$ python -q
>>> import numpy as np
>>> np.set_printoptions(precision=1, suppress=True, linewidth=200, legacy="1.25")
>>> tidy = lambda a: np.round(a, 1) + 0
>>> J = np.load("x.npy")
>>> print(J)
[[-0.1 -0.2 -1. ]
 [-0.1 -0.1  2.6]
 [ 0.   0.2  1.7]
 [-0.1  0.2  0.7]
 [ 0.  -0.1 -3.1]
 [ 0.   0.   1.8]
 [ 0.1  0.1  1.4]
 [ 0.1 -0.2 -0.7]
 [-0.1  0.1  0.5]
 [-0.2  0.  -0.2]
 [ 0.1  0.1  0.8]
 [-0.1  0.2  3.1]]
>>> # column 2 is much longer than the rest
>>> G = np.cov(J, rowvar=False)
>>> print(tidy(np.corrcoef(J.T)))
[[ 1.  -0.1 -0.1]
 [-0.1  1.   0.6]
 [-0.1  0.6  1. ]]
>>> print(G.shape)
(3, 3)
>>> print(tidy(np.linalg.eigvalsh(G)[::-1]))
[2.9 0.  0. ]
>>> print(np.argwhere(np.triu(np.abs(np.corrcoef(J.T)) > 0.8, 1)))
[]
>>> arr = np.load("data.npy")
>>> print(arr)
[[-3  5  2  0  1]
 [ 1 -3  5  2  0]
 [ 0  1 -3  5  2]
 [ 2  0  1 -3  5]
 [ 5  2  0  1 -3]]
>>> rng = np.random.default_rng(7114)
>>> z = rng.permutation(5)
>>> print(z)
[1 3 4 0 2]
>>> B = arr[z][:, z]
>>> print(tidy(np.sort(np.abs(np.linalg.eigvals(B)))))
[5.  5.7 5.7 7.2 7.2]
>>> print(B)
[[-3  2  0  1  5]
 [ 0 -3  5  2  1]
 [ 2  1 -3  5  0]
 [ 5  0  1 -3  2]
 [ 1  5  2  0 -3]]
>>> print(np.trace(B))
-15
>>> print(tidy(np.linalg.det(B)), tidy(np.linalg.det(arr[z])))
8525.0 -8525.0
>>> print(np.allclose(arr @ arr.T, arr.T @ arr))
True
>>> print(tidy(np.sort(np.abs(np.fft.fft(arr[0])))), tidy(np.sort(np.linalg.svd(arr, compute_uv=False))))
[5.  5.7 5.7 7.2 7.2] [5.  5.7 5.7 7.2 7.2]
>>> print(arr @ np.ones(5))
[5. 5. 5. 5. 5.]
>>> print(arr @ (-1.0) ** np.arange(5))
[-5.  7. -7. 11. -1.]
>>> print(tidy(np.fft.fft(arr[0])))
[ 5. +0.j  -2.8-5.j  -7.2-0.4j -7.2+0.4j -2.8+5.j ]
>>> print((arr @ arr)[0])
[ 19 -26  13  21  -2]
>>> K = np.array([[1, 0, 0, 1, 0], [0, 0, -2, -2, 1], [-2, 2, 1, -1, 0]])
>>> print(K)
[[ 1  0  0  1  0]
 [ 0  0 -2 -2  1]
 [-2  2  1 -1  0]]
>>> G = K.T @ K
>>> print(np.diag(G))
[5 4 5 6 1]
>>> print(tidy(np.linalg.eigvalsh(G)[::-1]))
[11.2  9.2  0.6  0.   0. ]
>>> print(G)
[[ 5 -4 -2  3  0]
 [-4  4  2 -2  0]
 [-2  2  5  3 -2]
 [ 3 -2  3  6 -2]
 [ 0  0 -2 -2  1]]
>>> f = np.array([4, 8])
>>> print(np.cross(K[2, :3], K[1, :3]))
[-4 -4  0]
>>> print(np.convolve(K[2], f))
[-8 -8 20  4 -8  0]
>>> print(np.correlate(K[2], K[1], "full"))
[-2  6  1 -7  0  2  0  0  0]
>>> t = np.radians(180)
>>> R = np.eye(5)
>>> R[1, 1] = R[3, 3] = np.cos(t)
>>> R[1, 3], R[3, 1] = -np.sin(t), np.sin(t)
>>> print(tidy(R))
[[ 1.  0.  0.  0.  0.]
 [ 0. -1.  0.  0.  0.]
 [ 0.  0.  1.  0.  0.]
 [ 0.  0.  0. -1.  0.]
 [ 0.  0.  0.  0.  1.]]
>>> B = K @ R.T
>>> print(np.abs(B - K).max(axis=0))
[0. 4. 0. 4. 0.]
>>> print(np.allclose(K @ K.T, B @ B.T))
True
>>> print(tidy(np.linalg.svd(K, compute_uv=False)), tidy(np.linalg.svd(B, compute_uv=False)))
[3.3 3.  0.8] [3.3 3.  0.8]
>>> f, g = K[2], K[1]
>>> print(f @ g)
0
>>> pr = (f @ g) / (f @ f) * f
>>> print((g - pr) @ f)
0.0
>>> print(tidy(np.linalg.norm(f + g) ** 2 + np.linalg.norm(f - g) ** 2))
38.0
>>> print(np.outer(f, g))
[[ 0  0  4  4 -2]
 [ 0  0 -4 -4  2]
 [ 0  0 -2 -2  1]
 [ 0  0  2  2 -1]
 [ 0  0  0  0  0]]
